>>> import numpy as np
>>> import numpy.linalg as la
>>> np.set_printoptions(precision=1, suppress=True, linewidth=120, legacy="1.25")
>>> mat = np.array([[-2, 10, 4], [0, 0, 0], [0, 0, 0], [-2, 10, 4], [1, -5, -2]])
>>> Uu, sv, Vh = la.svd(mat)
>>> print(np.argmax(sv[:-1] / (sv[1:] + 1e-6)) + 1)
1
>>> print(sv.round(1) + 0)
[16.4  0.   0. ]
>>> M2 = Uu[:, :1] @ np.diag(sv[:1]) @ Vh[:1]
>>> print(np.round(np.abs(mat - M2).max(), 1))
0.0
>>> print(round(la.norm(mat - M2) / la.norm(mat), 1))
0.0
>>> G = mat.T @ mat
>>> print((mat @ mat.T).shape)
(5, 5)
>>> print(la.matrix_rank(G))
1
>>> print(np.diag(G))
[  9 225  36]
>>> print(np.allclose(G, G.T))
True
>>> print(np.trace(G), (mat ** 2).sum())
270 270
>>> arr = np.loadtxt("case19.csv", delimiter=",")
>>> print(arr)
[[ 2.  0.  0.  0.  0.]
 [ 0. -1.  0.  0.  0.]
 [ 0. -3. -3.  0.  0.]
 [ 1. -3.  1.  3.  0.]
 [-1. -3. -2.  3.  0.]]
>>> t3 = np.stack([arr, -3 * arr, arr[::-1]])
>>> print(t3.sum(axis=0))
[[-5. -3. -2.  3.  0.]
 [ 1. -1.  1.  3.  0.]
 [ 0.  3.  3.  0.  0.]
 [-2.  5. -2. -6.  0.]
 [ 4.  6.  4. -6.  0.]]
>>> print((t3 @ arr.T).shape)
(3, 5, 5)
>>> print(la.det(t3))
[0. 0. 0.]
>>> print(np.einsum("bij,cij->bc", t3, t3))
[[  66. -198.   20.]
 [-198.  594.  -60.]
 [  20.  -60.   66.]]
>>> print(t3.shape)
(3, 5, 5)
>>> print(la.matrix_rank(arr - arr[0, 0] * np.eye(5)))
4
>>> print(np.prod(np.diag(arr)), np.round(la.det(arr), 1))
0.0 0.0
>>> print(np.argsort(-la.norm(arr, axis=0).round(6), kind="stable")[:3])
[1 3 2]
>>> print([round(float(x), 1) for x in la.svd(arr, compute_uv=False)[:3]])
[6.8, 3.6, 2.4]
>>> print(np.round(la.norm(arr, 2) / la.norm(arr), 1))
0.8
>>> print(la.matrix_rank(arr, rtol=0.1))
4
>>> r = la.matrix_rank(arr)
>>> print(r)
4
>>> N = la.svd(arr)[2][r:].T
>>> print([int(la.matrix_rank(np.delete(arr, i, axis=0))) for i in range(5)])
[4, 4, 4, 4, 4]
>>> print(N.shape)
(5, 1)
>>> print(np.allclose(arr @ N, 0))
True
>>> print(N @ N.T)
[[0. 0. 0. 0. 0.]
 [0. 0. 0. 0. 0.]
 [0. 0. 0. 0. 0.]
 [0. 0. 0. 0. 0.]
 [0. 0. 0. 0. 1.]]
>>> print(arr @ N)
[[0.]
 [0.]
 [0.]
 [0.]
 [0.]]
>>> print(N[:, 0] / N[np.abs(N[:, 0]).round(6).argmax(), 0])
[0. 0. 0. 0. 1.]
